% ipython --no-banner

In [1]: import numpy as np

In [2]: np.set_printoptions(precision=2, suppress=True, linewidth=100, sign=" ")

In [3]: X = np.load("x.npy")

In [4]: X
Out[4]: 
array([[ 4.,  3.,  0.,  3.,  0.,  0.,  0.],
       [ 3.,  4.,  0.,  3.,  0.,  0.,  0.],
       [ 0.,  0.,  4.,  0.,  3.,  3.,  3.],
       [ 3.,  3.,  0.,  4.,  0.,  0.,  0.],
       [ 0.,  0.,  3.,  0.,  4.,  3.,  3.],
       [ 0.,  0.,  3.,  0.,  3.,  4.,  3.],
       [ 0.,  0.,  3.,  0.,  3.,  3.,  4.]])

In [5]: u, r1 = X[2], X[0]

In [6]: u @ r1
Out[6]: np.float64(0.0)

In [7]: p = (u @ r1) / (u @ u) * u

In [8]: np.linalg.matrix_rank(np.outer(u, r1))
Out[8]: np.int64(1)

In [9]: (r1 - p) @ u
Out[9]: np.float64(0.0)

In [10]: p
Out[10]: array([ 0.,  0.,  0.,  0.,  0.,  0.,  0.])

In [11]: np.round(np.linalg.norm(u + r1) ** 2 + np.linalg.norm(u - r1) ** 2, 2)
Out[11]: np.float64(154.0)

In [12]: A2 = np.linalg.inv(X)

In [13]: np.linalg.inv(A2)
Out[13]: 
array([[ 4.,  3.,  0.,  3.,  0.,  0.,  0.],
       [ 3.,  4.,  0.,  3.,  0.,  0.,  0.],
       [ 0.,  0.,  4.,  0.,  3.,  3.,  3.],
       [ 3.,  3.,  0.,  4.,  0.,  0.,  0.],
       [ 0.,  0.,  3.,  0.,  4.,  3.,  3.],
       [ 0.,  0.,  3.,  0.,  3.,  4.,  3.],
       [ 0.,  0.,  3.,  0.,  3.,  3.,  4.]])

In [14]: np.linalg.det(X) * A2
Out[14]: 
array([[ 91., -39.,   0., -39.,   0.,   0.,   0.],
       [-39.,  91.,   0., -39.,   0.,   0.,   0.],
       [  0.,   0., 100.,   0., -30., -30., -30.],
       [-39., -39.,   0.,  91.,   0.,   0.,   0.],
       [  0.,   0., -30.,   0., 100., -30., -30.],
       [  0.,   0., -30.,   0., -30., 100., -30.],
       [  0.,   0., -30.,   0., -30., -30., 100.]])

In [15]: (np.abs(A2) > 1e-9).astype(int)
Out[15]: 
array([[ 1,  1,  0,  1,  0,  0,  0],
       [ 1,  1,  0,  1,  0,  0,  0],
       [ 0,  0,  1,  0,  1,  1,  1],
       [ 1,  1,  0,  1,  0,  0,  0],
       [ 0,  0,  1,  0,  1,  1,  1],
       [ 0,  0,  1,  0,  1,  1,  1],
       [ 0,  0,  1,  0,  1,  1,  1]])

In [16]: rng = np.random.default_rng(7181)

In [17]: z = rng.permutation(7)

In [18]: z
Out[18]: array([ 0,  2,  3,  4,  1,  5,  6])

In [19]: A2 = X[z][:, z]

In [20]: round(float(np.linalg.det(A2)), 2), round(np.linalg.det(X[z]), 2)
Out[20]: (130.0, np.float64(-130.0))

In [21]: np.sort(np.abs(np.linalg.eigvals(A2)))
Out[21]: array([  1.,   1.,   1.,   1.,   1.,  10.,  13.])

In [22]: np.trace(A2)
Out[22]: np.float64(28.0)

In [23]: A2
Out[23]: 
array([[ 4.,  0.,  3.,  0.,  3.,  0.,  0.],
       [ 0.,  4.,  0.,  3.,  0.,  3.,  3.],
       [ 3.,  0.,  4.,  0.,  3.,  0.,  0.],
       [ 0.,  3.,  0.,  4.,  0.,  3.,  3.],
       [ 3.,  0.,  3.,  0.,  4.,  0.,  0.],
       [ 0.,  3.,  0.,  3.,  0.,  4.,  3.],
       [ 0.,  3.,  0.,  3.,  0.,  3.,  4.]])

In [24]: np.allclose(A2, X)
Out[24]: False

In [25]: m1 = np.array([[0, -3, 2, -3, 2, -2, -1, 0],
    ...:     [-3, 0, -3, 2, -3, 2, -2, -1],
    ...:     [2, -3, 0, -3, 2, -3, 2, -2],
    ...:     [-3, 2, -3, 0, -3, 2, -3, 2],
    ...:     [2, -3, 2, -3, 0, -3, 2, -3],
    ...:     [-2, 2, -3, 2, -3, 0, -3, 2],
    ...:     [-1, -2, 2, -3, 2, -3, 0, -3],
    ...:     [0, -1, -2, 2, -3, 2, -3, 0]])

In [26]: ang = np.radians(120)

In [27]: Rm = np.eye(8)

In [28]: Rm[2, 2] = Rm[7, 7] = np.cos(ang)

In [29]: Rm[2, 7], Rm[7, 2] = -np.sin(ang), np.sin(ang)

In [30]: Rm
Out[30]: 
array([[ 1.  ,  0.  ,  0.  ,  0.  ,  0.  ,  0.  ,  0.  ,  0.  ],
       [ 0.  ,  1.  ,  0.  ,  0.  ,  0.  ,  0.  ,  0.  ,  0.  ],
       [ 0.  ,  0.  , -0.5 ,  0.  ,  0.  ,  0.  ,  0.  , -0.87],
       [ 0.  ,  0.  ,  0.  ,  1.  ,  0.  ,  0.  ,  0.  ,  0.  ],
       [ 0.  ,  0.  ,  0.  ,  0.  ,  1.  ,  0.  ,  0.  ,  0.  ],
       [ 0.  ,  0.  ,  0.  ,  0.  ,  0.  ,  1.  ,  0.  ,  0.  ],
       [ 0.  ,  0.  ,  0.  ,  0.  ,  0.  ,  0.  ,  1.  ,  0.  ],
       [ 0.  ,  0.  ,  0.87,  0.  ,  0.  ,  0.  ,  0.  , -0.5 ]])

In [31]: A2 = m1 @ Rm.T

In [32]: A2
Out[32]: 
array([[ 0.  , -3.  , -1.  , -3.  ,  2.  , -2.  , -1.  ,  1.73],
       [-3.  ,  0.  ,  2.37,  2.  , -3.  ,  2.  , -2.  , -2.1 ],
       [ 2.  , -3.  ,  1.73, -3.  ,  2.  , -3.  ,  2.  ,  1.  ],
       [-3.  ,  2.  , -0.23,  0.  , -3.  ,  2.  , -3.  , -3.6 ],
       [ 2.  , -3.  ,  1.6 , -3.  ,  0.  , -3.  ,  2.  ,  3.23],
       [-2.  ,  2.  , -0.23,  2.  , -3.  ,  0.  , -3.  , -3.6 ],
       [-1.  , -2.  ,  1.6 , -3.  ,  2.  , -3.  ,  0.  ,  3.23],
       [ 0.  , -1.  ,  1.  ,  2.  , -3.  ,  2.  , -3.  , -1.73]])

In [33]: np.abs(A2 - m1).max(axis=0)
Out[33]: array([ 0.  ,  0.  ,  5.37,  0.  ,  0.  ,  0.  ,  0.  ,  6.23])
